$ ipython --no-banner

In [1]: import numpy as np

In [2]: from numpy import linalg as LA

In [3]: np.set_printoptions(suppress=True, linewidth=140)

In [4]: feats = np.load("arr.npy")

In [5]: feats
Out[5]: 
array([[0, 0, 0, 0, 0, 0, 0, 0, 0],
       [0, 1, 0, 0, 0, 0, 0, 0, 0],
       [0, 0, 2, 0, 0, 0, 0, 0, 0],
       [0, 0, 0, 1, 0, 0, 0, 0, 0],
       [0, 0, 0, 0, 1, 0, 0, 0, 0],
       [0, 0, 0, 0, 0, 5, 0, 0, 0],
       [0, 0, 0, 0, 0, 0, 2, 0, 0],
       [0, 0, 0, 0, 0, 0, 0, 0, 0],
       [0, 0, 0, 0, 0, 0, 0, 0, 2]])

In [6]: f = np.array([2, 3])

In [7]: np.convolve(feats[2], f)
Out[7]: array([0, 0, 4, 6, 0, 0, 0, 0, 0, 0])

In [8]: np.array([np.convolve(row, f, "same") for row in feats])
Out[8]: 
array([[ 0,  0,  0,  0,  0,  0,  0,  0,  0],
       [ 0,  2,  3,  0,  0,  0,  0,  0,  0],
       [ 0,  0,  4,  6,  0,  0,  0,  0,  0],
       [ 0,  0,  0,  2,  3,  0,  0,  0,  0],
       [ 0,  0,  0,  0,  2,  3,  0,  0,  0],
       [ 0,  0,  0,  0,  0, 10, 15,  0,  0],
       [ 0,  0,  0,  0,  0,  0,  4,  6,  0],
       [ 0,  0,  0,  0,  0,  0,  0,  0,  0],
       [ 0,  0,  0,  0,  0,  0,  0,  0,  4]])

In [9]: np.correlate(feats[2], feats[1], "full")
Out[9]: array([0, 0, 0, 0, 0, 0, 0, 0, 0, 2, 0, 0, 0, 0, 0, 0, 0])

In [10]: np.cross(feats[2, :3], feats[1, :3])
Out[10]: array([-2,  0,  0])

In [11]: np.allclose(feats[:-1].T @ LA.lstsq(feats[:-1].T, feats[-1])[0], feats[-1])
Out[11]: False

In [12]: np.unique(feats.round(6), axis=0).shape
Out[12]: (8, 9)

In [13]: np.round(feats @ LA.pinv(feats) @ feats, 2)
Out[13]: 
array([[0., 0., 0., 0., 0., 0., 0., 0., 0.],
       [0., 1., 0., 0., 0., 0., 0., 0., 0.],
       [0., 0., 2., 0., 0., 0., 0., 0., 0.],
       [0., 0., 0., 1., 0., 0., 0., 0., 0.],
       [0., 0., 0., 0., 1., 0., 0., 0., 0.],
       [0., 0., 0., 0., 0., 5., 0., 0., 0.],
       [0., 0., 0., 0., 0., 0., 2., 0., 0.],
       [0., 0., 0., 0., 0., 0., 0., 0., 0.],
       [0., 0., 0., 0., 0., 0., 0., 0., 2.]])

In [14]: LA.lstsq(feats[:-1].T, feats[-1])[2]
Out[14]: np.int32(6)

In [15]: Uu, s, vt = LA.svd(feats)

In [16]: V = vt[:(s > 1e-8).sum()]

In [17]: rng = np.random.default_rng(608)

In [18]: x0 = feats[0] + 5 * feats[1] + rng.integers(2) * np.eye(9)[7]

In [19]: x0
Out[19]: array([0., 5., 0., 0., 0., 0., 0., 0., 0.])

In [20]: np.allclose(V.T @ V @ x0, x0)
Out[20]: True

In [21]: arr = np.load("block19.npy")

In [22]: arr
Out[22]: 
array([[  3,   0,   3,  -2],
       [  2,  -2,   0,  -5],
       [  1,   1,  -1,  -5],
       [ -2,  -2,   2,  -2],
       [ -5,   0,   0,  -1],
       [ -4,   3,   1,   1],
       [ -4,   2,   4,   4],
       [ -2,   3,   2,   1],
       [ -5,   4,   4,   0],
       [ -2,   4,   7,   2],
       [ -2,   2,   7,   2],
       [  1,  -1,   9,   5],
       [  2,  -2,  10,   2],
       [ -1,  -3,  10,  -1],
       [ -4,  -4,  10,  -3],
       [ -3,  -2,   8,  -2],
       [ -5,   1,  11,  -1],
       [ -5,  -1,  10,   1],
       [ -6,  -1,  11,  -1],
       [ -9,  -2,  14,  -1],
       [-10,  -5,  14,   0]])

In [23]: x0 = np.array([-3, -2, 3, 0])

In [24]: np.sign((arr @ x0).round(6))
Out[24]: array([ 0, -1, -1,  1,  1,  1,  1,  1,  1,  1,  1,  1,  1,  1,  1,  1,  1,  1,  1,  1,  1])

In [25]: arr @ x0
Out[25]: array([ 0, -2, -8, 16, 15,  9, 20,  6, 19, 19, 23, 26, 28, 39, 50, 37, 46, 47, 53, 73, 82])

In [26]: arr @ (2 * x0)
Out[26]: array([  0,  -4, -16,  32,  30,  18,  40,  12,  38,  38,  46,  52,  56,  78, 100,  74,  92,  94, 106, 146, 164])

In [27]: arr * x0
Out[27]: 
array([[-9,  0,  9,  0],
       [-6,  4,  0,  0],
       [-3, -2, -3,  0],
       [ 6,  4,  6,  0],
       [15,  0,  0,  0],
       [12, -6,  3,  0],
       [12, -4, 12,  0],
       [ 6, -6,  6,  0],
       [15, -8, 12,  0],
       [ 6, -8, 21,  0],
       [ 6, -4, 21,  0],
       [-3,  2, 27,  0],
       [-6,  4, 30,  0],
       [ 3,  6, 30,  0],
       [12,  8, 30,  0],
       [ 9,  4, 24,  0],
       [15, -2, 33,  0],
       [15,  2, 30,  0],
       [18,  2, 33,  0],
       [27,  4, 42,  0],
       [30, 10, 42,  0]])

In [28]: np.einsum("ij,j->i", arr, x0)
Out[28]: array([ 0, -2, -8, 16, 15,  9, 20,  6, 19, 19, 23, 26, 28, 39, 50, 37, 46, 47, 53, 73, 82])

In [29]: (arr @ x0).argmax()
Out[29]: np.int64(20)

In [30]: arr @ np.eye(4)[0]
Out[30]: array([  3.,   2.,   1.,  -2.,  -5.,  -4.,  -4.,  -2.,  -5.,  -2.,  -2.,   1.,   2.,  -1.,  -4.,  -3.,  -5.,  -5.,  -6.,  -9., -10.])

In [31]: P = arr @ LA.solve(arr.T @ arr, arr.T)

In [32]: np.allclose(P @ P, P)
Out[32]: True

In [33]: LA.matrix_rank(np.eye(21) - P)
Out[33]: np.int64(17)

In [34]: basis = arr[[5, 9]].astype(float)

In [35]: for _ in range(6):
    ...:     lab = LA.norm(arr[:, None] - basis, axis=-1).argmin(axis=1)
    ...:     basis = np.array([arr[lab == j].mean(axis=0) for j in range(2)])
    ...: 

In [36]: lab
Out[36]: array([0, 0, 0, 0, 0, 0, 0, 0, 0, 1, 1, 1, 1, 1, 1, 1, 1, 1, 1, 1, 1])

In [37]: np.bincount(lab)
Out[37]: array([ 9, 12])

In [38]: np.round(basis[1] - basis[0], 2)
Out[38]: array([-1.89, -2.17,  8.42,  1.25])

In [39]: np.abs(basis[1] - basis[0]).argmax()
Out[39]: np.int64(2)

In [40]: m1 = 3 * np.eye(10) + np.eye(10, k=1)

In [41]: m1
Out[41]: 
array([[3., 1., 0., 0., 0., 0., 0., 0., 0., 0.],
       [0., 3., 1., 0., 0., 0., 0., 0., 0., 0.],
       [0., 0., 3., 1., 0., 0., 0., 0., 0., 0.],
       [0., 0., 0., 3., 1., 0., 0., 0., 0., 0.],
       [0., 0., 0., 0., 3., 1., 0., 0., 0., 0.],
       [0., 0., 0., 0., 0., 3., 1., 0., 0., 0.],
       [0., 0., 0., 0., 0., 0., 3., 1., 0., 0.],
       [0., 0., 0., 0., 0., 0., 0., 3., 1., 0.],
       [0., 0., 0., 0., 0., 0., 0., 0., 3., 1.],
       [0., 0., 0., 0., 0., 0., 0., 0., 0., 3.]])

In [42]: m1 @ m1
Out[42]: 
array([[9., 6., 1., 0., 0., 0., 0., 0., 0., 0.],
       [0., 9., 6., 1., 0., 0., 0., 0., 0., 0.],
       [0., 0., 9., 6., 1., 0., 0., 0., 0., 0.],
       [0., 0., 0., 9., 6., 1., 0., 0., 0., 0.],
       [0., 0., 0., 0., 9., 6., 1., 0., 0., 0.],
       [0., 0., 0., 0., 0., 9., 6., 1., 0., 0.],
       [0., 0., 0., 0., 0., 0., 9., 6., 1., 0.],
       [0., 0., 0., 0., 0., 0., 0., 9., 6., 1.],
       [0., 0., 0., 0., 0., 0., 0., 0., 9., 6.],
       [0., 0., 0., 0., 0., 0., 0., 0., 0., 9.]])

In [43]: np.round(np.sort(LA.eigvals(m1)), 2)
Out[43]: array([3., 3., 3., 3., 3., 3., 3., 3., 3., 3.])

In [44]: [int(LA.matrix_rank(LA.matrix_power(m1, p))) for p in range(1, 11)]
Out[44]: [10, 10, 10, 10, 10, 10, 10, 10, 10, 10]

In [45]: np.prod(np.diag(m1)), round(LA.det(m1), 2)
Out[45]: (np.float64(59049.0), np.float64(59049.0))

In [46]: f = np.array([2, -2, 2, -2, 1, -1, 1, -2, 1, 0])

In [47]: A2 = m1 + np.outer(f, np.eye(10)[8])

In [48]: np.round(LA.det(A2) / LA.det(m1), 2), round(float(1 + LA.solve(m1, f)[8]), 2)
Out[48]: (np.float64(1.33), 1.33)

In [49]: A2
Out[49]: 
array([[ 3.,  1.,  0.,  0.,  0.,  0.,  0.,  0.,  2.,  0.],
       [ 0.,  3.,  1.,  0.,  0.,  0.,  0.,  0., -2.,  0.],
       [ 0.,  0.,  3.,  1.,  0.,  0.,  0.,  0.,  2.,  0.],
       [ 0.,  0.,  0.,  3.,  1.,  0.,  0.,  0., -2.,  0.],
       [ 0.,  0.,  0.,  0.,  3.,  1.,  0.,  0.,  1.,  0.],
       [ 0.,  0.,  0.,  0.,  0.,  3.,  1.,  0., -1.,  0.],
       [ 0.,  0.,  0.,  0.,  0.,  0.,  3.,  1.,  1.,  0.],
       [ 0.,  0.,  0.,  0.,  0.,  0.,  0.,  3., -1.,  0.],
       [ 0.,  0.,  0.,  0.,  0.,  0.,  0.,  0.,  4.,  1.],
       [ 0.,  0.,  0.,  0.,  0.,  0.,  0.,  0.,  0.,  3.]])

In [50]: LA.matrix_rank(A2 - m1)
Out[50]: np.int64(1)
